% ipython --no-banner

In [1]: import numpy as np

In [2]: import numpy.linalg as la

In [3]: np.set_printoptions(precision=2, suppress=True, linewidth=140)

In [4]: m1 = np.array([[-5, -1, 2, -3, 3, 5, 0],
   ...:     [25, 5, 2, 1, -4, -2, 0],
   ...:     [-5, -1, -1, -1, 4, -2, 0],
   ...:     [10, 2, -1, -4, 2, 5, -3],
   ...:     [20, 4, 3, -3, -1, 3, -1],
   ...:     [-15, -3, 3, 5, 2, 4, 5]])

In [5]: f, g = m1[4], m1[0]

In [6]: f @ f
Out[6]: np.int64(445)

In [7]: f @ g
Out[7]: np.int64(-77)

In [8]: p = (f @ g) / (f @ f) * f

In [9]: g - p
Out[9]: array([-1.54, -0.31,  2.52, -3.52,  2.83,  5.52, -0.17])

In [10]: np.outer(f, g)
Out[10]: 
array([[-100,  -20,   40,  -60,   60,  100,    0],
       [ -20,   -4,    8,  -12,   12,   20,    0],
       [ -15,   -3,    6,   -9,    9,   15,    0],
       [  15,    3,   -6,    9,   -9,  -15,    0],
       [   5,    1,   -2,    3,   -3,   -5,    0],
       [ -15,   -3,    6,   -9,    9,   15,    0],
       [   5,    1,   -2,    3,   -3,   -5,    0]])

In [11]: round(la.norm(f + g) ** 2 + la.norm(f - g) ** 2, 2)
Out[11]: np.float64(1036.0)

In [12]: la.cond(m1) > 100
Out[12]: np.True_

In [13]: print(la.matrix_rank(m1, rtol=0.1))
3

In [14]: t3 = np.stack([m1, 3 * m1, m1[::-1]])

In [15]: t3.shape
Out[15]: (3, 6, 7)

In [16]: rng = np.random.default_rng(49)

In [17]: data = np.array([[2, 2, 0, 1],
    ...:     [2, 0, 2, 2],
    ...:     [3, 3, 0, 0],
    ...:     [1, 3, 2, 2],
    ...:     [1, 2, 1, 1],
    ...:     [1, 3, 3, 3],
    ...:     [1, 1, 2, 2]]) * (rng.random((7, 4)) < 0.3)

In [18]: data
Out[18]: 
array([[0, 0, 0, 0],
       [0, 0, 0, 0],
       [0, 3, 0, 0],
       [0, 0, 0, 0],
       [1, 2, 0, 1],
       [0, 0, 3, 3],
       [0, 0, 0, 0]])

In [19]: U, sv, vt = la.svd(data)

In [20]: evecs = vt[:(sv > 1e-8).sum()]

In [21]: x0 = data[1] + -2 * data[2] + rng.integers(2) * np.eye(4)[0]

In [22]: print(x0)
[ 0. -6.  0.  0.]

In [23]: print(round(la.norm(x0 - evecs.T @ evecs @ x0), 2))
0.0

In [24]: np.round(evecs.T @ evecs, 2) + 0
Out[24]: 
array([[ 0.67,  0.  , -0.33,  0.33],
       [ 0.  ,  1.  ,  0.  ,  0.  ],
       [-0.33,  0.  ,  0.67,  0.33],
       [ 0.33,  0.  ,  0.33,  0.67]])

In [25]: np.diag(evecs.T @ evecs)
Out[25]: array([0.67, 1.  , 0.67, 0.67])
